>>> import numpy as np
>>> import numpy.linalg as la
>>> np.set_printoptions(suppress=True, linewidth=160)
>>> J = np.loadtxt("data.csv", delimiter=",")
>>> print(J)
[[-3.  2.  4. -8.]
 [ 0.  0.  0.  0.]
 [ 6. -4. -8. 16.]]
>>> left, sigma, Vt = la.svd(J)
>>> print(sigma.round(2) + 0)
[21.56  0.    0.  ]
>>> print(np.argmax(sigma[:-1] / (sigma[1:] + 1e-6)) + 1)
1
>>> B = left[:, :1] @ np.diag(sigma[:1]) @ Vt[:1]
>>> print(B.round(2))
[[-3.  2.  4. -8.]
 [ 0.  0.  0.  0.]
 [ 6. -4. -8. 16.]]
>>> print(round(np.abs(J - B).max(), 2))
0.0
>>> print(la.matrix_rank(J, rtol=0.05))
1
>>> rk = la.matrix_rank(J)
>>> print(rk)
1
>>> N = la.svd(J)[2][rk:].T
>>> print([int(la.matrix_rank(np.delete(J, i, axis=0))) for i in range(3)])
[1, 1, 1]
>>> print(np.round(J @ N, 2) + 0)
[[0. 0. 0.]
 [0. 0. 0.]
 [0. 0. 0.]]
>>> print(round(la.norm(J, 2) / la.norm(J), 2))
1.0
>>> print([round(float(x), 2) for x in la.svd(J, compute_uv=False)[:3]])
[21.56, 0.0, 0.0]
>>> print(np.argsort(-la.norm(J, axis=0).round(6), kind="stable")[:3])
[3 2 0]
>>> feats = np.load("run9.npy")
>>> print(feats)
[[-4.99 -5.72 -8.53]
 [-4.22 -4.14 -6.68]
 [-4.12 -3.95 -6.44]
 [-2.77 -1.67 -3.56]
 [-0.11 -0.03 -0.11]
 [ 0.94  0.5   1.07]
 [ 1.14  0.66  1.33]
 [ 3.56  3.63  5.23]
 [ 4.33  4.86  6.68]
 [ 5.84  7.52  9.72]
 [ 8.73 13.2  15.97]
 [10.22 16.32 19.34]
 [16.76 31.07 34.93]]
>>> def softmax(z):
...     e = np.exp(z - z.max(axis=-1, keepdims=True))
...     return e / e.sum(axis=-1, keepdims=True)
... 
>>> print(np.round(softmax(10 * feats[12]), 2) + 0)
[0. 0. 1.]
>>> print(np.round(softmax(feats).sum(axis=1), 2))
[1. 1. 1. 1. 1. 1. 1. 1. 1. 1. 1. 1. 1.]
>>> S = feats @ feats.T / np.sqrt(3)
>>> print(softmax(S).round(6).argmax(axis=1))
[ 0  0  0  0  0 12 12 12 12 12 12 12 12]
>>> left, sigma, Vt = la.svd(feats, full_matrices=False)
>>> print(np.allclose(left * sigma @ Vt, feats))
True
>>> print(np.round(left.T @ feats @ Vt.T, 2) + 0)
[[65.85  0.    0.  ]
 [ 0.    4.24  0.  ]
 [ 0.    0.    0.56]]
>>> print(np.round(Vt @ Vt.T, 2) + 0)
[[1. 0. 0.]
 [0. 1. 0.]
 [0. 0. 1.]]
>>> mat = np.loadtxt("arr.csv", delimiter=",")
>>> print(mat)
[[ 1. -1. -1.  1.  1. -1. -1.  1.]
 [ 1. -1.  1. -1.  1. -1.  1. -1.]
 [ 1. -1. -1.  1. -1.  1.  1. -1.]
 [ 1.  1. -1. -1. -1. -1.  1.  1.]]
>>> B = mat[0, 0] * mat[1:] - np.outer(mat[1:, 0], mat[0])
>>> print(B)
[[ 0.  0.  2. -2.  0.  0.  2. -2.]
 [ 0.  0.  0.  0. -2.  2.  2. -2.]
 [ 0.  2.  0. -2. -2.  0.  2.  0.]]
>>> print(np.flatnonzero(~B.round(6).any(axis=1)))
[]
>>> print(la.matrix_rank(B), la.matrix_rank(mat))
3 4
>>> r0 = np.array([-1, 0])
>>> print(np.convolve(B[0], r0))
[ 0.  0. -2.  2.  0.  0. -2.  2.  0.]
>>> print(np.polyval(r0, B[0]))
[ 0.  0. -2.  2.  0.  0. -2.  2.]
>>> print(np.correlate(B[0], B[2], "full"))
[ 0.  0.  0.  4. -4. -4.  0.  8.  0. -8.  0.  4.  4. -4.  0.]
>>> B = mat / la.norm(mat, axis=1, keepdims=True)
>>> C2 = B @ B.T
>>> print(np.argwhere(np.triu(np.abs(C2) > 0.95, 1)))
[]
>>> print(np.degrees(np.arccos(np.clip(C2[2, 3], -1, 1))))
90.0
>>> print(C2[2].round(2) + 0)
[0. 0. 1. 0.]
>>> print((C2 - 2 * np.eye(4)).round(6).argmax(axis=1))
[1 0 0 0]
>>> print((np.abs(C2) > 0.9).astype(int))
[[1 0 0 0]
 [0 1 0 0]
 [0 0 1 0]
 [0 0 0 1]]
>>> print(np.round(softmax(mat[0] + -2), 2))
[0.22 0.03 0.03 0.22 0.22 0.03 0.03 0.22]
>>> print(np.round(softmax(mat[0]), 2))
[0.22 0.03 0.03 0.22 0.22 0.03 0.03 0.22]
>>> print(np.round(softmax(mat).sum(axis=1), 2))
[1. 1. 1. 1.]
>>> print(np.round(softmax(10 * mat[0]), 2) + 0)
[0.25 0.   0.   0.25 0.25 0.   0.   0.25]
>>> S = mat @ mat.T / np.sqrt(8)
>>> print(softmax(S).round(6).argmax(axis=1))
[0 1 2 3]
>>> print(np.round(softmax(S), 2))
[[0.85 0.05 0.05 0.05]
 [0.05 0.85 0.05 0.05]
 [0.05 0.05 0.85 0.05]
 [0.05 0.05 0.05 0.85]]
>>> print(np.round(softmax(S)[0] @ mat, 2))
[ 1.  -0.9 -0.9  0.8  0.8 -0.9 -0.7  0.8]
>>> E = np.array([[8, 8, 4], [-1, 1, 9], [1, 2, -9], [9, -7, 8]])
>>> E[:, 1] = -3 * E[:, 0]
>>> print(E)
[[  8 -24   4]
 [ -1   3   9]
 [  1  -3  -9]
 [  9 -27   8]]
>>> # null space of dimension 1
>>> print(np.allclose(E[:-1].T @ la.lstsq(E[:-1].T, E[-1])[0], E[-1]))
True
>>> try:
...     la.inv(E)
... except la.LinAlgError as e:
...     print(repr(e))
... 
LinAlgError('Last 2 dimensions of the array must be square')
>>> print(np.round(E @ la.pinv(E) @ E, 2))
[[  8. -24.   4.]
 [ -1.   3.   9.]
 [  1.  -3.  -9.]
 [  9. -27.   8.]]
>>> print(np.abs(np.diag(la.qr(E)[1])) > 1e-9)
[ True False  True]
